$ ipython --no-banner

In [1]: import numpy as np

In [2]: np.set_printoptions(precision=1, suppress=True, linewidth=200, sign=" ")

In [3]: tidy = lambda a: np.round(a, 1) + 0

In [4]: data = np.loadtxt("block13.csv", delimiter=",")

In [5]: data
Out[5]: 
array([[ 1.9, -0.5, -1. ,  1.3],
       [-0.4,  0.5,  0.8, -0.3],
       [-0.6,  0.2, -0.2,  0.2],
       [ 0.4,  1. ,  1.4, -0.5],
       [ 1. ,  2. , -0.1, -1.8],
       [-1. ,  0.1, -0.4,  0.3],
       [ 1. ,  0.3, -0.5, -0.4],
       [ 0.1, -1.4,  0. ,  0. ],
       [-0.1,  0.2,  1.7,  0.1],
       [ 0.9,  0. , -0.7,  1. ],
       [-2. , 10. , -6. , -8. ],
       [-1.1, -1.9,  0.3,  0.1],
       [-1.1,  0.4, -1.4, -0.2],
       [-0.1,  0.7, -0.6,  1. ],
       [-0.9,  0.9, -1.1,  1. ],
       [-0.1,  0.5,  0.3, -0.3],
       [-0.2, -1.6,  0.8,  0.5],
       [-0.4,  1.4,  2.5, -1.1],
       [ 1.2, -0.8, -2.2,  0.1],
       [-0.5, -1.4, -1.1,  1.2]])

In [6]: P = data @ np.linalg.solve(data.T @ data, data.T)

In [7]: tidy(P @ data[:, 0])
Out[7]: array([ 1.9, -0.4, -0.6,  0.4,  1. , -1. ,  1. ,  0.1, -0.1,  0.9, -2. , -1.1, -1.1, -0.1, -0.9, -0.1, -0.2, -0.4,  1.2, -0.5])

In [8]: np.allclose(P @ P, P)
Out[8]: True

In [9]: tidy(np.trace(P))
Out[9]: np.float64(4.0)

In [10]: tidy(np.diag(P))
Out[10]: array([ 0.3,  0. ,  0. ,  0.1,  0.2,  0.1,  0.1,  0.1,  0.1,  0.1,  0.9,  0.3,  0.1,  0.2,  0.3,  0. ,  0.1,  0.3,  0.3,  0.1])

In [11]: labels = data[:, 0] > np.median(data[:, 0])

In [12]: r0 = data[labels].mean(axis=0) - data[~labels].mean(axis=0)

In [13]: ((data - data.mean(axis=0)) @ r0 > 0).astype(int)
Out[13]: array([ 1,  1,  0,  1,  0,  0,  1,  1,  1,  1,  0,  1,  0,  1,  0,  1,  1,  0,  1,  1])

In [14]: np.argsort(-np.abs(r0).round(6), kind="stable")
Out[14]: array([ 0,  3,  1,  2])

In [15]: X = np.load("w.npy")

In [16]: print(X)
[[-0.1 -0.9 -0.5  0.   0.1 -0.5]
 [-0.1  3.5  2.4 -0.1 -1.2  2.3]
 [-0.2 -1.6 -1.5  0.1  0.5 -1.2]
 [ 0.2 -4.  -2.8 -0.1  1.3 -2.7]
 [ 0.   0.3  0.2 -0.1 -0.1  0.1]
 [-0.1 -5.1 -3.4  0.   1.6 -3.5]
 [ 0.2 -3.8 -2.5 -0.2  1.2 -2.6]
 [ 0.   2.6  1.8  0.  -0.9  1.9]
 [ 0.3 -1.9 -1.2  0.   0.7 -1.1]
 [ 0.  -0.7 -0.5 -0.2  0.3 -0.5]
 [ 0.   3.6  2.2 -0.2 -1.3  2.6]
 [ 0.1 -3.4 -2.4  0.   1.2 -2.1]
 [ 0.1  3.8  2.5  0.  -1.4  2.6]
 [ 0.   0.5  0.4  0.1 -0.2  0.2]
 [ 0.  -1.8 -1.1 -0.3  0.7 -1.1]
 [ 0.  -1.6 -1.2  0.   0.5 -1.2]
 [ 0.   5.2  3.4  0.1 -1.8  3.4]
 [ 0.1  4.4  2.7  0.  -1.5  2.9]
 [ 0.1  0.9  0.4 -0.2 -0.2  0.5]
 [ 0.   3.9  2.8  0.2 -1.5  2.8]
 [ 0.  -4.1 -2.6  0.   1.1 -2.7]
 [ 0.  -1.4 -1.1  0.   0.4 -1. ]
 [ 0.3 -3.3 -2.3  0.3  1.1 -2.4]
 [-0.1  0.5  0.3  0.2  0.   0.3]
 [ 0.  -1.7 -1.1 -0.1  0.7 -1.2]
 [-0.1  0.9  0.6 -0.1 -0.2  0.5]
 [ 0.   0.5  0.2  0.2 -0.2  0.2]
 [ 0.  -0.9 -0.4  0.1  0.4 -0.5]
 [-0.1 -1.2 -0.7 -0.1  0.4 -0.9]
 [ 0.   2.7  1.9 -0.2 -0.8  1.8]
 [ 0.1 -2.  -1.5 -0.1  0.6 -1.5]
 [ 0.   1.2  1.   0.  -0.3  0.9]
 [ 0.   5.   3.1 -0.1 -1.4  3.3]
 [ 0.1  1.7  0.9  0.  -0.6  1. ]]

In [17]: tidy(np.linalg.norm(X))
Out[17]: np.float64(23.2)

In [18]: np.linalg.matrix_rank(X)
Out[18]: np.int64(6)

In [19]: np.unravel_index(np.abs(X).argmax(), X.shape)
Out[19]: (np.int64(16), np.int64(1))

In [20]: print(np.count_nonzero(X))
174

In [21]: np.abs(X).max()
Out[21]: np.float64(5.2)

In [22]: P = X @ np.linalg.solve(X.T @ X, X.T)

In [23]: tidy(np.diag(P))
Out[23]: 
array([ 0.1,  0.1,  0.5,  0.2,  0.1,  0.2,  0.2,  0.1,  0.3,  0.1,  0.4,  0.3,  0.2,  0.1,  0.2,  0.1,  0.2,  0.2,  0.2,  0.3,  0.2,  0.1,  0.5,  0.2,  0.1,  0.1,  0.1,  0.1,  0.1,  0.1,  0.1,  0.1,
        0.3,  0.1])

In [24]: np.allclose(P @ P, P)
Out[24]: True

In [25]: tidy(np.trace(P))
Out[25]: np.float64(6.0)

In [26]: print(tidy(np.linalg.eigvalsh(P)))
[ 0.  0.  0.  0.  0.  0.  0.  0.  0.  0.  0.  0.  0.  0.  0.  0.  0.  0.  0.  0.  0.  0.  0.  0.  0.  0.  0.  0.  1.  1.  1.  1.  1.  1.]

In [27]: Xs = X - X.mean(axis=0)

In [28]: left, sigma, vt = np.linalg.svd(Xs, full_matrices=False)

In [29]: np.linalg.matrix_rank(Xs)
Out[29]: np.int64(6)

In [30]: tidy(np.abs(vt[-1]))
Out[30]: array([ 0.3,  0.3,  0.3,  0.2,  0.2,  0.8])

In [31]: np.abs(vt[0]).argmax()
Out[31]: np.int64(1)

In [32]: tidy(sigma)
Out[32]: array([ 23.1,   0.8,   0.7,   0.6,   0.6,   0.5])

In [33]: np.abs(left[:, 0]).argmax()
Out[33]: np.int64(5)

In [34]: (np.sign(left[:, 0]) == np.sign(left[0, 0])).astype(int)
Out[34]: array([ 1,  0,  1,  1,  0,  1,  1,  0,  1,  1,  0,  1,  0,  0,  1,  1,  0,  0,  0,  0,  1,  1,  1,  0,  1,  0,  0,  1,  1,  0,  1,  0,  0,  0])
